In [1]: import numpy as np

In [2]: np.set_printoptions(precision=1, suppress=True, linewidth=120)

In [3]: A = np.diag(np.array([3, -2, 2, -1, 0])) + -2 * np.eye(5, k=1) + -2 * np.eye(5, k=-1)

In [4]: A
Out[4]: 
array([[ 3., -2.,  0.,  0.,  0.],
       [-2., -2., -2.,  0.,  0.],
       [ 0., -2.,  2., -2.,  0.],
       [ 0.,  0., -2., -1., -2.],
       [ 0.,  0.,  0., -2.,  0.]])

In [5]: # symmetric, so the eigenvalues are real

In [6]: np.linalg.matrix_power(A, 2)
Out[6]: 
array([[13., -2.,  4.,  0.,  0.],
       [-2., 12.,  0.,  4.,  0.],
       [ 4.,  0., 12., -2.,  4.],
       [ 0.,  4., -2.,  9.,  2.],
       [ 0.,  0.,  4.,  2.,  4.]])

In [7]: np.allclose(A, A.T)
Out[7]: True

In [8]: np.trace(A)
Out[8]: np.float64(2.0)

In [9]: np.allclose(A @ A.T, A.T @ A)
Out[9]: True

In [10]: A.inv()
Traceback (most recent call last):
  Cell In[10], line 1
    A.inv()
AttributeError: 'numpy.ndarray' object has no attribute 'inv'


In [11]: (A + A.T) / 2
Out[11]: 
array([[ 3., -2.,  0.,  0.,  0.],
       [-2., -2., -2.,  0.,  0.],
       [ 0., -2.,  2., -2.,  0.],
       [ 0.,  0., -2., -1., -2.],
       [ 0.,  0.,  0., -2.,  0.]])

In [12]: np.sort(np.abs(np.linalg.eigvals(A)))
Out[12]: array([1. , 2.6, 3.2, 3.8, 4.2])

In [13]: A @ A
Out[13]: 
array([[13., -2.,  4.,  0.,  0.],
       [-2., 12.,  0.,  4.,  0.],
       [ 4.,  0., 12., -2.,  4.],
       [ 0.,  4., -2.,  9.,  2.],
       [ 0.,  0.,  4.,  2.,  4.]])

In [14]: r0 = np.array([1, 3, -3, -2, -3])

In [15]: other = A + np.outer(r0, np.eye(5)[1])

In [16]: np.linalg.matrix_rank(other - A)
Out[16]: np.int64(1)

In [17]: evals, evecs = np.linalg.eig(A)

In [18]: np.round(np.prod(evals), 1)
Out[18]: np.float64(128.0)

In [19]: np.round(A @ evecs[:, 0] - evals[0] * evecs[:, 0], 1) + 0
Out[19]: array([0., 0., 0., 0., 0.])

In [20]: np.sort(np.linalg.eigvals(A.T))
Out[20]: array([-3.8, -2.6,  1. ,  3.2,  4.2])

In [21]: np.sort(np.linalg.eigvals(A @ A))
Out[21]: array([ 0.9,  6.8, 10. , 14.2, 18. ])

In [22]: vec = np.array([3, -2, 0, 0, -1])

In [23]: (A * vec).sum(axis=1)
Out[23]: array([13., -2.,  4.,  2.,  0.])

In [24]: A @ np.eye(5)[1]
Out[24]: array([-2., -2., -2.,  0.,  0.])

In [25]: A * vec
Out[25]: 
array([[ 9.,  4.,  0.,  0., -0.],
       [-6.,  4., -0.,  0., -0.],
       [ 0.,  4.,  0., -0., -0.],
       [ 0., -0., -0., -0.,  2.],
       [ 0., -0.,  0., -0., -0.]])

In [26]: (A @ vec).argmax()
Out[26]: np.int64(0)

In [27]: A @ np.ones(5)
Out[27]: array([ 1., -6., -2., -5., -2.])

In [28]: np.einsum("ij,j->i", A, vec)
Out[28]: array([13., -2.,  4.,  2.,  0.])

In [29]: E = np.array([[-1, 1, 2, 4, -4, -8],
    ...:     [-2, 0, 1, 8, 0, -4],
    ...:     [1, -2, -2, -4, 8, 8],
    ...:     [-1, 1, 2, -8, 8, 16],
    ...:     [-2, 0, 1, -16, 0, 8],
    ...:     [1, -2, -2, 8, -16, -16]])

In [30]: E
Out[30]: 
array([[ -1,   1,   2,   4,  -4,  -8],
       [ -2,   0,   1,   8,   0,  -4],
       [  1,  -2,  -2,  -4,   8,   8],
       [ -1,   1,   2,  -8,   8,  16],
       [ -2,   0,   1, -16,   0,   8],
       [  1,  -2,  -2,   8, -16, -16]])

In [31]: other = np.linalg.inv(E)

In [32]: np.allclose(other, E.T)
Out[32]: False

In [33]: np.round(np.linalg.det(E) * other, 1) + 0
Out[33]: 
array([[  6912.,  -6912.,   3456.,   3456.,  -3456.,   1728.],
       [-10368.,      0., -10368.,  -5184.,      0.,  -5184.],
       [ 13824.,  -3456.,   6912.,   6912.,  -1728.,   3456.],
       [  -864.,    864.,   -432.,    864.,   -864.,    432.],
       [  1296.,      0.,   1296.,  -1296.,      0.,  -1296.],
       [ -1728.,    432.,   -864.,   1728.,   -432.,    864.]])

In [34]: (np.abs(other) > 1e-9).astype(int)
Out[34]: 
array([[1, 1, 1, 1, 1, 1],
       [1, 0, 1, 1, 0, 1],
       [1, 1, 1, 1, 1, 1],
       [1, 1, 1, 1, 1, 1],
       [1, 0, 1, 1, 0, 1],
       [1, 1, 1, 1, 1, 1]])

In [35]: round(np.linalg.slogdet(E)[0], 1)
Out[35]: np.float64(1.0)

In [36]: np.linalg.inv(other)
Out[36]: 
array([[ -1.,   1.,   2.,   4.,  -4.,  -8.],
       [ -2.,  -0.,   1.,   8.,  -0.,  -4.],
       [  1.,  -2.,  -2.,  -4.,   8.,   8.],
       [ -1.,   1.,   2.,  -8.,   8.,  16.],
       [ -2.,  -0.,   1., -16.,  -0.,   8.],
       [  1.,  -2.,  -2.,   8., -16., -16.]])

In [37]: other.round(1) + 0
Out[37]: 
array([[ 0.4, -0.4,  0.2,  0.2, -0.2,  0.1],
       [-0.7,  0. , -0.7, -0.3,  0. , -0.3],
       [ 0.9, -0.2,  0.4,  0.4, -0.1,  0.2],
       [-0.1,  0.1,  0. ,  0.1, -0.1,  0. ],
       [ 0.1,  0. ,  0.1, -0.1,  0. , -0.1],
       [-0.1,  0. , -0.1,  0.1,  0. ,  0.1]])

In [38]: r0 = np.array([-1, 3])

In [39]: np.convolve(E[0], r0)
Out[39]: array([  1,  -4,   1,   2,  16,  -4, -24])

In [40]: np.array([np.convolve(row, r0, "same") for row in E])
Out[40]: 
array([[  1,  -4,   1,   2,  16,  -4],
       [  2,  -6,  -1,  -5,  24,   4],
       [ -1,   5,  -4,  -2, -20,  16],
       [  1,  -4,   1,  14, -32,   8],
       [  2,  -6,  -1,  19, -48,  -8],
       [ -1,   5,  -4, -14,  40, -32]])

In [41]: np.polyval(r0, E[0])
Out[41]: array([ 4,  2,  1, -1,  7, 11])

In [42]: X = np.load("case19.npy")

In [43]: X.round(1) + 0
Out[43]: 
array([[ 0.8,  0.2,  0.1,  0. ,  0. , -0.3, -0.1],
       [ 0.2,  0.7, -0.1,  0. ,  0. ,  0.3,  0.1],
       [ 0.1, -0.1,  1. ,  0. ,  0. ,  0.1,  0. ],
       [ 0. ,  0. ,  0. ,  1. ,  0. ,  0. ,  0. ],
       [ 0. ,  0. ,  0. ,  0. ,  1. , -0.1,  0. ],
       [-0.3,  0.3,  0.1,  0. , -0.1,  0.5, -0.1],
       [-0.1,  0.1,  0. ,  0. ,  0. , -0.1,  1. ]])

In [44]: # projection: eigenvalues are 0 or 1

In [45]: r0 = np.array([5, 5, -5, 1, -4, -4])

In [46]: other = E + np.outer(r0, np.eye(6)[5])

In [47]: np.round(np.linalg.det(other) / np.linalg.det(E), 1), round(float(1 + np.linalg.solve(E, r0)[5]), 1)
Out[47]: (np.float64(0.9), 0.9)

In [48]: evals, evecs = np.linalg.eigh(X)

In [49]: vec = np.array([3, 1, -3, 2, 0, 3, 1])

In [50]: np.linalg.eigvalsh(X[1:, 1:])
Out[50]: array([0.2, 1. , 1. , 1. , 1. , 1. ])

In [51]: np.round(vec @ X @ vec, 1)
Out[51]: np.float64(20.6)

In [52]: np.round(evecs * np.abs(evals) @ evecs.T, 1) + 0
Out[52]: 
array([[ 0.8,  0.2,  0.1,  0. ,  0. , -0.3, -0.1],
       [ 0.2,  0.7, -0.1,  0. ,  0. ,  0.3,  0.1],
       [ 0.1, -0.1,  1. ,  0. ,  0. ,  0.1,  0. ],
       [ 0. ,  0. ,  0. ,  1. ,  0. ,  0. ,  0. ],
       [ 0. ,  0. ,  0. ,  0. ,  1. , -0.1,  0. ],
       [-0.3,  0.3,  0.1,  0. , -0.1,  0.5, -0.1],
       [-0.1,  0.1,  0. ,  0. ,  0. , -0.1,  1. ]])

In [53]: round(float(np.abs(X).sum(axis=1).max()), 1), np.round(np.abs(evals).max(), 1)
Out[53]: (1.6, np.float64(1.0))

In [54]: vec = np.array([-2, 3, 5, 4, 1, -1, -4])

In [55]: np.trace(X)
Out[55]: np.float64(6.0)

In [56]: np.linalg.eigvalsh(2 * X - np.eye(7))
Out[56]: array([-1.,  1.,  1.,  1.,  1.,  1.,  1.])

In [57]: np.round(np.eye(7) - X, 1) + 0
Out[57]: 
array([[ 0.2, -0.2, -0.1,  0. ,  0. ,  0.3,  0.1],
       [-0.2,  0.3,  0.1,  0. ,  0. , -0.3, -0.1],
       [-0.1,  0.1,  0. ,  0. ,  0. , -0.1,  0. ],
       [ 0. ,  0. ,  0. ,  0. ,  0. ,  0. ,  0. ],
       [ 0. ,  0. ,  0. ,  0. ,  0. ,  0.1,  0. ],
       [ 0.3, -0.3, -0.1,  0. ,  0.1,  0.5,  0.1],
       [ 0.1, -0.1,  0. ,  0. ,  0. ,  0.1,  0. ]])

In [58]: np.linalg.cond(X) > 100
Out[58]: np.True_

In [59]: np.argsort(-np.linalg.norm(X, axis=0).round(6), kind="stable")[:3]
Out[59]: array([3, 4, 2])

In [60]: round(float(np.linalg.norm(X, 2) / np.linalg.norm(X)), 1)
Out[60]: 0.4

In [61]: [round(float(x), 1) for x in np.linalg.svd(X, compute_uv=False)[:3]]
Out[61]: [1.0, 1.0, 1.0]

In [62]: vec = np.array([1, 2, 3, -3, -1, -3, -1])

In [63]: h1 = np.maximum(X @ vec, 0)

In [64]: np.round(X.T @ h1, 1) + 0
Out[64]: array([ 2.3,  0.5,  2.5,  0. ,  0. , -0.3, -0.1])

In [65]: np.flatnonzero(h1 > 1e-9)
Out[65]: array([0, 1, 2])

In [66]: h1
Out[66]: array([2.5, 0.3, 2.4, 0. , 0. , 0. , 0. ])

In [67]: np.tanh(X @ vec)
Out[67]: array([ 1. ,  0.3,  1. , -1. , -0.6, -0.6, -0.3])

In [68]: np.round(X * (h1 > 1e-9)[:, None], 1) + 0
Out[68]: 
array([[ 0.8,  0.2,  0.1,  0. ,  0. , -0.3, -0.1],
       [ 0.2,  0.7, -0.1,  0. ,  0. ,  0.3,  0.1],
       [ 0.1, -0.1,  1. ,  0. ,  0. ,  0.1,  0. ],
       [ 0. ,  0. ,  0. ,  0. ,  0. ,  0. ,  0. ],
       [ 0. ,  0. ,  0. ,  0. ,  0. ,  0. ,  0. ],
       [ 0. ,  0. ,  0. ,  0. ,  0. ,  0. ,  0. ],
       [ 0. ,  0. ,  0. ,  0. ,  0. ,  0. ,  0. ]])

In [69]: np.maximum(X @ (3 * vec), 0)
Out[69]: array([7.4, 0.8, 7.1, 0. , 0. , 0. , 0. ])

In [70]: J = np.loadtxt("sample9.csv", delimiter=",")

In [71]: J
Out[71]: 
array([[-2.8,  0.1,  1.3,  1.4],
       [ 1.7,  0.1, -0.8, -0.9],
       [ 0.6,  0. , -0.3,  0.1],
       [ 2.3, -0.1, -1.1, -1.2],
       [-1.1,  0. ,  0.5,  0.2],
       [ 2.4,  0. , -1.4, -1. ],
       [ 2.3,  0. , -1.3, -1.1],
       [ 2. , -0.1, -1. , -1.1],
       [ 3.6,  0.1, -1.8, -1.9],
       [ 0.4,  0.1, -0.2,  0. ],
       [-1.5,  0. ,  0.7,  0.8],
       [ 1.4,  0. , -0.8, -0.7],
       [ 2.2, -0.1, -1.1, -1. ],
       [-0.7, -0.2,  0.4,  0.4],
       [-2.5, -0.1,  1. ,  1.3],
       [-1.6,  0.1,  0.6,  0.6],
       [-0.5,  0. ,  0.3,  0.5],
       [-0.8,  0. ,  0.7,  0.3],
       [-0.7,  0. ,  0.2,  0.4],
       [ 1. , -0.1, -0.6, -0.6],
       [ 0.6, -0.1, -0.4, -0.3],
       [ 2.8, -0.1, -1.4, -1.4],
       [ 0.2, -0.2, -0.1,  0. ],
       [-1.7,  0. ,  0.8,  0.6],
       [-1.6, -0.2,  0.8,  0.9],
       [ 2.4,  0.1, -1.2, -1.2],
       [ 1.4, -0.1, -0.6, -0.7],
       [-2. , -0.2,  1.1,  1.1]])

In [72]: C2 = J.T @ J

In [73]: np.round(np.trace(C2), 1), round(float((J ** 2).sum()), 1)
Out[73]: (np.float64(138.1), 138.1)
